% python3 -q
>>> import numpy as np
>>> np.set_printoptions(suppress=True, linewidth=120)
>>> Y = np.array([[2, 0], [1, 3]])
>>> W0 = np.tile(Y, (2, 2))
>>> W0
array([[2, 0, 2, 0],
       [1, 3, 1, 3],
       [2, 0, 2, 0],
       [1, 3, 1, 3]])
>>> hat = np.triu(np.array([[1, 2, 2, 2], [2, 1, 2, 0], [1, 0, 0, 2], [0, 0, 2, 1]]), 1) + np.eye(4)
>>> Y = hat @ W0 @ np.linalg.inv(hat)
>>> np.trace(Y), np.trace(W0)
(np.float64(10.0), np.int64(10))
>>> np.round(np.linalg.det(Y), 3)
np.float64(0.0)
>>> U, sv, Vt = np.linalg.svd(W0)
>>> V = Vt[:(sv > 1e-8).sum()]
>>> rng = np.random.default_rng(284751)
>>> x0 = W0[0] + -3 * W0[2] + rng.integers(2) * np.eye(4)[3]
>>> x0
array([-4.,  0., -4.,  1.])
>>> np.allclose(V.T @ V @ x0, x0)
False
>>> round(float(np.linalg.norm(x0 - V.T @ V @ x0)), 3)
0.707
>>> np.round(V.T @ V, 3) + 0
array([[0.5, 0. , 0.5, 0. ],
       [0. , 0.5, 0. , 0.5],
       [0.5, 0. , 0.5, 0. ],
       [0. , 0.5, 0. , 0.5]])
>>> np.linalg.matrix_rank(np.vstack([W0, x0]))
np.int64(3)
>>> [round(float(x), 3) for x in np.linalg.svd(W0, compute_uv=False)[:3]]
[6.513, 3.685, 0.0]
>>> np.argsort(-np.linalg.norm(W0, axis=0).round(6), kind="stable")[:3]
array([1, 3, 0])
>>> round(float(np.linalg.norm(W0, 2) / np.linalg.norm(W0)), 3)
0.87
>>> U, sv, Vt = np.linalg.svd(W0, full_matrices=False)
>>> (sv > 1e-8).sum()
np.int64(2)
>>> np.round(Vt @ Vt.T, 3) + 0
array([[1., 0., 0., 0.],
       [0., 1., 0., 0.],
       [0., 0., 1., 0.],
       [0., 0., 0., 1.]])
>>> np.allclose(U * sv @ Vt, W0)
True
>>> sv.round(3) + 0
array([6.513, 3.685, 0.   , 0.   ])
>>> U.shape, sv.shape, Vt.shape
((4, 4), (4,), (4, 4))
>>> np.round(sv / sv[0], 3) + 0
array([1.   , 0.566, 0.   , 0.   ])
>>> np.round(np.abs(Vt[0]), 3)
array([0.334, 0.623, 0.334, 0.623])
>>> np.round(U.T @ U, 3) + 0
array([[1., 0., 0., 0.],
       [0., 1., 0., 0.],
       [0., 0., 1., 0.],
       [0., 0., 0., 1.]])
>>> np.abs(U[:, 0]).round(6).argmax()
np.int64(1)
